% python3 -q
>>> import numpy as np
>>> np.set_printoptions(precision=2, suppress=True, linewidth=120, sign=" ")
>>> K = np.loadtxt("arr.csv", delimiter=",")
>>> print(K)
[[ 0.34  0.47]
 [ 0.47  0.66]]
>>> vec = np.array([0, 2])
>>> print(K @ K @ vec)
[ 0.95  1.32]
>>> print(K @ vec)
[ 0.95  1.32]
>>> print(np.linalg.eigvalsh(2 * K - np.eye(2)))
[-1.  1.]
>>> w, V = np.linalg.eigh(K)
>>> print(np.round(np.linalg.svd(K, compute_uv=False), 2) + 0)
[ 1.  0.]
>>> print(w.sum(), np.trace(K))
1.0 1.0
>>> print(np.unique(w.round(6) + 0, return_counts=True)[1])
[ 1  1]
>>> print(np.linalg.eigvalsh(K + 5 * np.eye(2)))
[ 5.  6.]
>>> print(np.round(V.T @ K @ V, 2) + 0)
[[ 0.  0.]
 [ 0.  1.]]
>>> print(np.round(np.linalg.norm(K, 2) / np.linalg.norm(K), 2))
1.0
>>> print(np.linalg.cond(K) > 100)
True
>>> def softmax(z):
...     e = np.exp(z - z.max(axis=-1, keepdims=True))
...     return e / e.sum(axis=-1, keepdims=True)
... 
>>> print(softmax(K[1] + 3))
[ 0.45  0.55]
>>> print(softmax(10 * K[1]))
[ 0.13  0.87]
>>> print(softmax(K).sum(axis=1))
[ 1.  1.]
>>> S = K @ K.T / np.sqrt(2)
>>> print(softmax(S))
[[ 0.48  0.52]
 [ 0.47  0.53]]
>>> print(softmax(S).round(6).argmax(axis=1))
[ 1  1]
>>> print(softmax(S)[1] @ K)
[ 0.41  0.57]
>>> arr = np.load("sample8.npy")
>>> print(arr)
[[-0.2   3.99 -0.07]
 [-3.35 -0.2  -2.17]
 [-2.17 -0.05  3.36]]
>>> f = np.array([3, -3, -1])
>>> A2 = arr + np.outer(f, np.eye(3)[1])
>>> print(np.linalg.matrix_rank(A2 - arr))
1
>>> print(np.linalg.matrix_rank(np.linalg.inv(A2) - np.linalg.inv(arr), tol=1e-8))
1
>>> vec = np.array([0, -3, 3])
>>> target = arr @ vec
>>> print(target)
[-12.19  -5.9   10.22]
>>> print(np.round(np.linalg.solve(arr.T, arr[0]), 2) + 0)
[ 1.  0.  0.]
>>> print(np.round(np.linalg.solve(arr, arr[:, 0]), 2) + 0)
[ 1.  0.  0.]
>>> data = np.loadtxt("data.csv", delimiter=",")
>>> print(data)
[[ 1. -1.  1. -1.  1. -1.  1. -1.]
 [ 1. -1. -1.  1.  1. -1. -1.  1.]
 [ 1. -1.  1. -1. -1.  1. -1.  1.]
 [ 1.  1.  1.  1. -1. -1. -1. -1.]
 [ 1.  1.  1.  1.  1.  1.  1.  1.]
 [ 1.  1. -1. -1. -1. -1.  1.  1.]]
>>> f = np.array([-4, 3, 2])
>>> print(np.array([np.convolve(row, f, "same") for row in data]))
[[ 7. -5.  5. -5.  5. -5.  5. -1.]
 [ 7.  3. -9. -3.  9.  3. -9.  1.]
 [ 7. -5.  5.  3. -9.  5. -5.  1.]
 [-1.  1.  1.  9.  3. -1. -1. -5.]
 [-1.  1.  1.  1.  1.  1.  1.  5.]
 [-1.  9.  3. -1. -1. -9. -3.  5.]]
>>> print(np.cross(data[0, :3], data[2, :3]))
[ 0.  0.  0.]
>>> print(np.correlate(data[0], data[2], "full"))
[ 1. -2.  3. -4.  3. -2.  1.  0. -1.  2. -3.  4. -3.  2. -1.]
>>> vec = np.array([-2, 1, 0, 2, 0, -2, 2, -1])
>>> print(data @ np.ones(8))
[ 0.  0.  0.  0.  8.  0.]
>>> print(data @ vec)
[  0.  -2. -10.   2.   0.   0.]
>>> print(data @ (2 * vec))
[  0.  -4. -20.   4.   0.   0.]
>>> print((data * vec).sum(axis=1))
[  0.  -2. -10.   2.   0.   0.]
>>> print(np.linalg.norm(data, axis=0))
[ 2.45  2.45  2.45  2.45  2.45  2.45  2.45  2.45]
>>> print(np.linalg.norm(data, axis=1).argmax())
0
>>> print(data[2] @ data[1])
0.0
>>> print(np.linalg.norm(data, axis=1))
[ 2.83  2.83  2.83  2.83  2.83  2.83]
>>> f, v = data[2], data[1]
>>> print(f @ f)
8.0
>>> p = (f @ v) / (f @ f) * f
>>> print(round(np.linalg.norm(f + v) ** 2 + np.linalg.norm(f - v) ** 2, 2))
32.0
>>> print(np.linalg.matrix_rank(np.outer(f, v)))
1
>>> print(v - p)
[ 1. -1. -1.  1.  1. -1. -1.  1.]
>>> X = np.loadtxt("block4.csv", delimiter=",")
>>> print(X)
[[ 0.5  0.   0.   0.5  0. ]
 [ 0.2  0.4  0.2  0.   0.2]
 [ 0.   0.   0.5  0.5  0. ]
 [ 0.   0.   0.   1.   0. ]
 [ 0.   0.   0.   0.   1. ]]
>>> print(np.linalg.matrix_power(X, 2))
[[ 0.25  0.    0.    0.75  0.  ]
 [ 0.18  0.16  0.18  0.2   0.28]
 [ 0.    0.    0.25  0.75  0.  ]
 [ 0.    0.    0.    1.    0.  ]
 [ 0.    0.    0.    0.    1.  ]]
>>> print(np.sort(np.abs(np.linalg.eigvals(X)))[::-1])
[ 1.   1.   0.5  0.5  0.4]
>>> print(X @ np.ones(5))
[ 1.  1.  1.  1.  1.]
>>> print(X.sum(axis=1))
[ 1.  1.  1.  1.  1.]
>>> p = np.eye(5)[0]
>>> for _ in range(4):
...     p = p @ X
...     print(p.round(2))
... 
[ 0.5  0.   0.   0.5  0. ]
[ 0.25  0.    0.    0.75  0.  ]
[ 0.12  0.    0.    0.88  0.  ]
[ 0.06  0.    0.    0.94  0.  ]
>>> print(np.poly(X))
[ 1.   -3.4   4.45 -2.8   0.85 -0.1 ]
>>> print(np.round(np.linalg.det(X[::-1]), 2))
0.1
>>> print(round(np.linalg.det(2 * X), 2), np.round(np.linalg.det(X), 2))
3.2 0.1
>>> print(np.einsum("ij,ji->", X, X))
2.66
>>> print(np.linalg.eigvals(X))
[ 0.4  0.5  0.5  1.   1. ]
>>> A2 = X / np.linalg.norm(X, axis=1, keepdims=True)
>>> cov = A2 @ A2.T
>>> print((np.abs(cov) > 0.9).astype(int))
[[ 1  0  0  0  0]
 [ 0  1  0  0  0]
 [ 0  0  1  0  0]
 [ 0  0  0  1  0]
 [ 0  0  0  0  1]]
>>> print(cov[3])
[ 0.71  0.    0.71  1.    0.  ]
>>> print(np.round(np.degrees(np.arccos(np.clip(cov[3, 0], -1, 1))), 2))
45.0
>>> feats = np.load("out2.npy")
>>> print(feats)
[[ 4  2]
 [ 4  2]
 [ 3  1]]
>>> print(softmax(X[3]))
[ 0.15  0.15  0.15  0.4   0.15]
>>> print(softmax(X[3] + -3))
[ 0.15  0.15  0.15  0.4   0.15]
>>> print(softmax(X).sum(axis=1))
[ 1.  1.  1.  1.  1.]
>>> S = X @ X.T / np.sqrt(5)
>>> print(softmax(S))
[[ 0.22  0.18  0.2   0.22  0.18]
 [ 0.2   0.21  0.2   0.19  0.21]
 [ 0.2   0.18  0.22  0.22  0.18]
 [ 0.21  0.16  0.21  0.26  0.16]
 [ 0.18  0.19  0.18  0.18  0.28]]
>>> print(softmax(S + np.triu(np.full(S.shape, -np.inf), 1)))
[[ 1.    0.    0.    0.    0.  ]
 [ 0.48  0.52  0.    0.    0.  ]
 [ 0.33  0.31  0.37  0.    0.  ]
 [ 0.25  0.2   0.25  0.31  0.  ]
 [ 0.18  0.19  0.18  0.18  0.28]]
>>> print(softmax(S)[3] @ X)
[ 0.14  0.07  0.14  0.46  0.2 ]
>>> F = np.array([[9.0, -6.0, -2.0, -2.0, -2.0, 4.0],
...     [-6.0, 14.0, 3.0, 3.0, 3.0, -6.0],
...     [-2.0, 3.0, 6.0, 1.0, 1.0, -2.0],
...     [-2.0, 3.0, 1.0, 6.0, 1.0, -2.0],
...     [-2.0, 3.0, 1.0, 1.0, 6.0, -2.0],
...     [4.0, -6.0, -2.0, -2.0, -2.0, 9.0]])
>>> Lm = np.linalg.cholesky(F)
>>> print(np.diag(Lm) ** 2)
[  9.    10.     5.28   5.26   5.25   5.95]
>>> print(F / np.sqrt(np.outer(np.diag(F), np.diag(F))))
[[ 1.   -0.53 -0.27 -0.27 -0.27  0.44]
 [-0.53  1.    0.33  0.33  0.33 -0.53]
 [-0.27  0.33  1.    0.17  0.17 -0.27]
 [-0.27  0.33  0.17  1.    0.17 -0.27]
 [-0.27  0.33  0.17  0.17  1.   -0.27]
 [ 0.44 -0.53 -0.27 -0.27 -0.27  1.  ]]
>>> print(round(np.prod(np.diag(Lm)) ** 2, 2), round(float(np.linalg.det(F)), 2))
78125.0 78125.0
>>> print(Lm @ Lm.T)
[[ 9. -6. -2. -2. -2.  4.]
 [-6. 14.  3.  3.  3. -6.]
 [-2.  3.  6.  1.  1. -2.]
 [-2.  3.  1.  6.  1. -2.]
 [-2.  3.  1.  1.  6. -2.]
 [ 4. -6. -2. -2. -2.  9.]]
>>> print(np.linalg.eigvalsh(F).min() > 0)
True
>>> f = np.array([-2, -1, 0, 0, -2, 0])
>>> A2 = F + np.outer(f, np.eye(6)[3])
>>> print(np.round(np.linalg.det(A2) / np.linalg.det(F), 2), round(float(1 + np.linalg.solve(F, f)[3]), 2))
1.01 1.01
>>> print(np.linalg.matrix_rank(np.linalg.inv(A2) - np.linalg.inv(F), tol=1e-8))
1
>>> print(A2)
[[ 9. -6. -2. -4. -2.  4.]
 [-6. 14.  3.  2.  3. -6.]
 [-2.  3.  6.  1.  1. -2.]
 [-2.  3.  1.  6.  1. -2.]
 [-2.  3.  1. -1.  6. -2.]
 [ 4. -6. -2. -2. -2.  9.]]
>>> J = np.load("test0.npy")
>>> print(J)
[[-8  4 -1 -8 -7 -3]
 [ 4 -8  4 -1 -8 -7]
 [-1  4 -8  4 -1 -8]
 [-8 -1  4 -8  4 -1]
 [-7 -8 -1  4 -8  4]
 [-3 -7 -8 -1  4 -8]]
>>> A2 = np.linalg.inv(J)
>>> print(round(np.linalg.cond(J), 2))
5.8
>>> print(np.round(J @ A2, 2) + 0)
[[ 1.  0.  0.  0.  0.  0.]
 [ 0.  1.  0.  0.  0.  0.]
 [ 0.  0.  1.  0.  0.  0.]
 [ 0.  0.  0.  1.  0.  0.]
 [ 0.  0.  0.  0.  1.  0.]
 [ 0.  0.  0.  0.  0.  1.]]
>>> print(round(np.linalg.slogdet(J)[0], 2))
1.0
>>> E = np.load("m.npy")
>>> print(E)
[[-5  4 -3]
 [-2 -2  3]
 [-5 -1 11]]
>>> Q = E.astype(float).copy()
>>> for j in range(3):
...     Q[:, j] -= Q[:, :j] @ (Q[:, :j].T @ Q[:, j])
...     Q[:, j] /= np.linalg.norm(Q[:, j])
... 
>>> print(Q)
[[-0.68  0.69 -0.25]
 [-0.27 -0.56 -0.79]
 [-0.68 -0.47  0.57]]
>>> print(np.round(Q.T @ Q, 2) + 0)
[[ 1.  0.  0.]
 [ 0.  1.  0.]
 [ 0.  0.  1.]]
